>>> import numpy as np
>>> np.set_printoptions(precision=3, suppress=True, linewidth=120)
>>> J = np.array([[1, -4, 16, -64],
...     [1, -3, 9, -27],
...     [1, -2, 4, -8],
...     [1, -1, 1, -1],
...     [1, 0, 0, 0]])
>>> hat = J @ np.linalg.solve(J.T @ J, J.T)
>>> np.round((np.eye(5) - hat) @ J, 3) + 0
array([[0., 0., 0., 0.],
       [0., 0., 0., 0.],
       [0., 0., 0., 0.],
       [0., 0., 0., 0.],
       [0., 0., 0., 0.]])
>>> hat @ J[:, 0]
array([1., 1., 1., 1., 1.])
>>> rng = np.random.default_rng(878935)
>>> idx = rng.permutation(4)
>>> out = J[:, idx] * rng.choice([-1, 1], 4)
>>> out
array([[  4,  64,  -1, -16],
       [  3,  27,  -1,  -9],
       [  2,   8,  -1,  -4],
       [  1,   1,  -1,  -1],
       [  0,   0,  -1,   0]])
>>> U, _, VT = np.linalg.svd(J.T @ out)
>>> idx
array([1, 3, 0, 2])
>>> round(np.log10(np.linalg.cond(J)))
2
>>> np.abs(np.linalg.svd(J)[2][-1])
array([0.193, 0.833, 0.513, 0.08 ])
>>> round(np.linalg.norm(J, 2) / np.linalg.norm(J), 3)
np.float64(0.999)
>>> basis = 3 * np.array([[1.3, 0.3, 1.5, -1.1, 0.2], [-0.6, -0.2, -0.2, 0.3, -0.4]])
>>> idx = rng.integers(0, 2, 32)
>>> M = basis[idx] + rng.normal(size=(32, 5))
>>> M
array([[-1.806, -0.837, -2.081,  2.389, -0.642],
       [ 2.983,  0.745,  4.378, -2.907, -0.647],
       [-3.155, -1.474, -0.494,  1.877, -0.729],
       [-1.09 , -2.104, -1.192,  0.949, -0.333],
       [-2.322, -0.687, -1.792, -0.353, -1.255],
       [ 3.944,  1.294,  4.695, -3.004,  0.288],
       [ 3.732,  1.423,  4.333, -5.657,  0.434],
       [ 2.994,  1.824,  4.854, -2.674,  0.356],
       [-4.29 , -2.722, -0.081,  0.574, -1.137],
       [-3.792, -0.423, -2.342, -0.019, -1.919],
       [ 3.246,  0.197,  4.836, -3.928,  1.008],
       [-0.357,  0.165, -1.063,  1.352,  0.248],
       [ 4.265,  1.499,  4.989, -4.682,  0.233],
       [-1.676, -1.495,  0.489,  2.032, -0.619],
       [-1.283, -1.332, -0.388,  0.962, -2.41 ],
       [-2.192,  0.147, -1.378, -0.752, -0.695],
       [-2.513, -0.644,  0.575,  1.956, -2.388],
       [ 4.32 ,  0.439,  3.062, -3.241,  0.363],
       [-2.638, -2.453, -0.159,  2.49 , -0.28 ],
       [ 4.841,  0.191,  3.602, -3.627,  1.242],
       [ 0.36 , -1.199, -1.915, -0.144, -1.593],
       [ 5.746,  0.337,  4.009, -3.784,  0.151],
       [ 4.117,  1.507,  4.962, -2.875,  0.644],
       [-1.936, -0.725, -0.761,  1.481, -1.488],
       [ 4.223, -1.7  ,  2.803, -3.273,  0.095],
       [-1.317, -1.196, -1.06 , -1.105, -2.539],
       [-1.48 , -1.238, -0.523,  1.493, -1.342],
       [ 3.885,  0.601,  5.263, -2.773,  0.929],
       [ 3.717,  0.652,  3.649, -2.712,  0.893],
       [-2.028, -0.527, -0.101,  0.428, -1.321],
       [-2.427,  0.559,  0.722,  0.917, -3.066],
       [ 3.219, -0.274,  6.226, -3.5  ,  0.413]])
>>> Ac = (M - M.mean(axis=0)) / M.std(axis=0)
>>> np.argwhere(np.abs(Ac) > 2)
array([[ 8,  1],
       [30,  4]])
>>> Ac.std(axis=0)
array([1., 1., 1., 1., 1.])
>>> coef = np.linalg.lstsq(np.delete(Ac, 3, axis=1), Ac[:, 3])[0]
>>> coef
array([-0.667, -0.13 , -0.212,  0.068])
>>> np.round(1 - np.var(Ac[:, 3] - np.delete(Ac, 3, axis=1) @ coef), 3)
np.float64(0.813)
>>> m1 = 0.7 ** np.abs(np.subtract.outer(np.arange(7), np.arange(7)))
>>> m1
array([[1.   , 0.7  , 0.49 , 0.343, 0.24 , 0.168, 0.118],
       [0.7  , 1.   , 0.7  , 0.49 , 0.343, 0.24 , 0.168],
       [0.49 , 0.7  , 1.   , 0.7  , 0.49 , 0.343, 0.24 ],
       [0.343, 0.49 , 0.7  , 1.   , 0.7  , 0.49 , 0.343],
       [0.24 , 0.343, 0.49 , 0.7  , 1.   , 0.7  , 0.49 ],
       [0.168, 0.24 , 0.343, 0.49 , 0.7  , 1.   , 0.7  ],
       [0.118, 0.168, 0.24 , 0.343, 0.49 , 0.7  , 1.   ]])
>>> out = m1 + rng.integers(-2, 3, (7, 1)) @ rng.integers(-2, 3, (1, 7))
>>> out
array([[-1.   ,  0.7  , -1.51 ,  0.343, -1.76 ,  1.168,  0.118],
       [ 2.7  ,  1.   ,  2.7  ,  0.49 ,  2.343, -0.76 ,  0.168],
       [ 2.49 ,  0.7  ,  3.   ,  0.7  ,  2.49 , -0.657,  0.24 ],
       [ 2.343,  0.49 ,  2.7  ,  1.   ,  2.7  , -0.51 ,  0.343],
       [ 4.24 ,  0.343,  4.49 ,  0.7  ,  5.   , -1.3  ,  0.49 ],
       [ 2.168,  0.24 ,  2.343,  0.49 ,  2.7  ,  0.   ,  0.7  ],
       [ 0.118,  0.168,  0.24 ,  0.343,  0.49 ,  0.7  ,  1.   ]])
>>> np.round(np.linalg.svd(out - m1, compute_uv=False), 3) + 0
array([10.817,  0.   ,  0.   ,  0.   ,  0.   ,  0.   ,  0.   ])
>>> np.abs(out - m1).sum(axis=1)
array([ 7.,  7.,  7.,  7., 14.,  7.,  0.])
>>> np.trace(m1)
np.float64(7.0)
>>> np.sort(np.abs(np.linalg.eigvals(m1)))
array([0.185, 0.214, 0.275, 0.405, 0.709, 1.534, 3.679])
>>> round(float(np.linalg.det(m1)), 3)
0.018
>>> np.allclose(m1, m1.T)
True
>>> np.allclose(m1 @ m1.T, m1.T @ m1)
True
>>> Lm = np.linalg.cholesky(m1)
>>> Lm @ Lm.T
array([[1.   , 0.7  , 0.49 , 0.343, 0.24 , 0.168, 0.118],
       [0.7  , 1.   , 0.7  , 0.49 , 0.343, 0.24 , 0.168],
       [0.49 , 0.7  , 1.   , 0.7  , 0.49 , 0.343, 0.24 ],
       [0.343, 0.49 , 0.7  , 1.   , 0.7  , 0.49 , 0.343],
       [0.24 , 0.343, 0.49 , 0.7  , 1.   , 0.7  , 0.49 ],
       [0.168, 0.24 , 0.343, 0.49 , 0.7  , 1.   , 0.7  ],
       [0.118, 0.168, 0.24 , 0.343, 0.49 , 0.7  , 1.   ]])
>>> np.diag(Lm) ** 2
array([1.  , 0.51, 0.51, 0.51, 0.51, 0.51, 0.51])
>>> Lm
array([[1.   , 0.   , 0.   , 0.   , 0.   , 0.   , 0.   ],
       [0.7  , 0.714, 0.   , 0.   , 0.   , 0.   , 0.   ],
       [0.49 , 0.5  , 0.714, 0.   , 0.   , 0.   , 0.   ],
       [0.343, 0.35 , 0.5  , 0.714, 0.   , 0.   , 0.   ],
       [0.24 , 0.245, 0.35 , 0.5  , 0.714, 0.   , 0.   ],
       [0.168, 0.171, 0.245, 0.35 , 0.5  , 0.714, 0.   ],
       [0.118, 0.12 , 0.171, 0.245, 0.35 , 0.5  , 0.714]])
>>> np.linalg.eigvalsh(m1).min() > 0
np.True_
>>> np.round(np.prod(np.diag(Lm)) ** 2, 3), np.round(np.linalg.det(m1), 3)
(np.float64(0.018), np.float64(0.018))
>>> idx = rng.permutation(7)
>>> out = Lm[:, idx] * rng.choice([-1, 1], 7)
>>> out
array([[ 0.   ,  0.   , -0.   , -0.   ,  0.   ,  1.   ,  0.   ],
       [ 0.   ,  0.   , -0.   , -0.   ,  0.714,  0.7  ,  0.   ],
       [ 0.   ,  0.   , -0.   , -0.   ,  0.5  ,  0.49 ,  0.714],
       [ 0.   ,  0.714, -0.   , -0.   ,  0.35 ,  0.343,  0.5  ],
       [ 0.714,  0.5  , -0.   , -0.   ,  0.245,  0.24 ,  0.35 ],
       [ 0.5  ,  0.35 , -0.714, -0.   ,  0.171,  0.168,  0.245],
       [ 0.35 ,  0.245, -0.5  , -0.714,  0.12 ,  0.118,  0.171]])
>>> U, _, VT = np.linalg.svd(Lm.T @ out)
>>> idx
array([4, 3, 5, 6, 1, 0, 2])
>>> np.round(np.linalg.lstsq(Lm, out)[0], 3) + 0
array([[ 0.,  0.,  0.,  0.,  0.,  1.,  0.],
       [ 0.,  0.,  0.,  0.,  1.,  0.,  0.],
       [ 0.,  0.,  0.,  0.,  0.,  0.,  1.],
       [ 0.,  1.,  0.,  0.,  0.,  0.,  0.],
       [ 1.,  0.,  0.,  0.,  0.,  0.,  0.],
       [ 0.,  0., -1.,  0.,  0.,  0.,  0.],
       [ 0.,  0.,  0., -1.,  0.,  0.,  0.]])
>>> idx = rng.permutation(7)
>>> idx
array([6, 2, 5, 4, 0, 3, 1])
>>> out = m1[idx][:, idx]
>>> np.allclose(out, m1)
False
>>> data = np.load("mat.npy")
>>> data
array([[  6. , -12. ,  24. ],
       [ -0.3,   0.3,   0. ],
       [  1.3,  -0.3,   1.9],
       [  0.2,   2.2,   0.1],
       [  0.4,   0.3,  -0.1],
       [ -1.6,   0.2,  -1.6],
       [ -0.3,  -0.9,   0.1],
       [ -2.1,   1.5,  -0.5],
       [  0.7,   0.7,   0.7],
       [ -0.6,   0.7,  -1.5],
       [  0.7,   0.8,   0.1],
       [ -0.4,   1.5,  -1.9],
       [  0.2,  -2.2,   1.3],
       [ -1.5,   1.7,   0.9],
       [  1.7,  -0.5,   0.3],
       [  0.5,   0.6,  -1. ]])
>>> idx = data[:, 0] > np.median(data[:, 0])
>>> r0 = data[idx].mean(axis=0) - data[~idx].mean(axis=0)
>>> ((data - data.mean(axis=0)) @ r0 > 0).astype(int)
array([1, 0, 1, 0, 0, 0, 0, 0, 0, 0, 0, 0, 1, 0, 0, 0])
>>> (((data - data.mean(axis=0)) @ r0 > 0) == idx).mean()
np.float64(0.625)
>>> Ac = M - M.mean(axis=0)
>>> U, sv, VT = np.linalg.svd(Ac, full_matrices=False)
>>> sv
array([26.563,  6.089,  5.612,  4.467,  3.726])
>>> np.round((sv ** 2).sum() ** 2 / (sv ** 4).sum(), 3)
np.float64(1.304)
>>> np.round(Ac.mean(axis=0), 3) + 0
array([0., 0., 0., 0., 0.])
>>> VT[0] * np.sign(VT[0, np.abs(VT[0]).argmax()])
array([ 0.642,  0.182,  0.545, -0.474,  0.183])
>>> basis = np.array([[-0.3, 1.0, 0.4, 1.1, 0.3],
...     [0.8, -0.1, 0.9, -0.2, -2.2],
...     [0.0, -1.6, -0.6, 1.0, -0.6]])
>>> W0 = np.array([[-2, -3, -6],
...     [3, -5, 0],
...     [-7, -5, 8],
...     [3, -1, 9],
...     [0, 6, 2],
...     [-7, -2, -4],
...     [2, -2, 0],
...     [-4, 5, 2],
...     [8, -1, -2],
...     [3, -4, 3],
...     [-1, -9, -5],
...     [0, 7, -7],
...     [-3, 5, -5],
...     [-6, -2, -5],
...     [-4, 1, 4],
...     [5, 3, 6],
...     [-8, 2, 4],
...     [-2, -3, -7],
...     [8, 2, -8],
...     [1, 3, 3],
...     [3, -6, 4],
...     [4, 2, -1],
...     [6, 4, -5],
...     [-2, -2, 0],
...     [1, -9, 4],
...     [2, -3, -9],
...     [-4, -3, -1],
...     [-7, -4, -3],
...     [3, 2, 3],
...     [6, 7, 0]]) @ basis + 0.3 * rng.normal(size=(30, 5))
>>> W0
array([[ -1.716,   8.211,  -0.133,  -7.428,   9.64 ],
       [ -5.266,   3.339,  -2.93 ,   4.728,  11.898],
       [ -1.573, -19.466, -12.097,   1.397,   3.842],
       [ -2.062, -11.468,  -5.087,  12.715,  -2.234],
       [  4.853,  -4.087,   4.159,   0.932, -15.21 ],
       [  0.74 ,  -0.401,  -2.262, -11.769,   4.91 ],
       [ -1.823,   2.159,  -1.373,   2.838,   4.763],
       [  4.573,  -7.503,   1.715,  -3.127, -13.932],
       [ -3.506,  11.533,   3.889,   7.037,   5.846],
       [ -4.303,  -0.908,  -4.024,   7.377,   7.524],
       [ -7.041,   7.9  ,  -5.505,  -4.249,  22.262],
       [  5.608,  10.334,  10.497,  -8.173, -11.73 ],
       [  4.837,   4.746,   6.785,  -9.247,  -8.746],
       [  0.39 ,   2.64 ,  -1.202, -10.94 ,   5.325],
       [  2.71 , -11.089,  -3.161,  -0.004,  -5.971],
       [  0.601,  -4.534,   1.041,  10.916,  -8.404],
       [  4.296, -14.146,  -3.528,  -5.18 ,  -9.654],
       [ -1.759,   9.031,   0.308,  -8.715,   9.78 ],
       [ -0.561,  20.897,  10.087,   0.113,   2.994],
       [  2.246,  -4.036,   1.68 ,   3.599,  -8.382],
       [ -5.907,  -2.546,  -6.893,   8.671,  11.773],
       [  0.541,   5.519,   4.228,   2.862,  -2.847],
       [  1.391,  13.64 ,   9.073,   0.556,  -3.859],
       [ -0.772,  -2.011,  -2.613,  -1.851,   4.108],
       [ -7.607,  -4.448, -10.152,   6.73 ,  17.564],
       [ -2.742,  16.854,   3.425,  -6.478,  12.704],
       [ -0.647,  -1.929,  -3.09 ,  -5.292,   6.027],
       [ -1.363,  -1.922,  -4.601, -10.604,   8.682],
       [  0.73 ,  -2.272,   1.302,   5.782,  -5.929],
       [  3.419,   5.856,   8.779,   4.841, -13.553]])
>>> round(np.log10(np.linalg.cond(W0)))
2
>>> np.argsort(-np.linalg.norm(W0, axis=0).round(6), kind="stable")[:3]
array([4, 1, 3])
>>> np.abs(np.linalg.svd(W0)[2][-1])
array([0.337, 0.428, 0.803, 0.066, 0.233])
>>> np.linalg.cond(W0) > 100
np.False_
>>> np.round(np.linalg.norm(W0, 2) / np.linalg.norm(W0), 3)
np.float64(0.679)
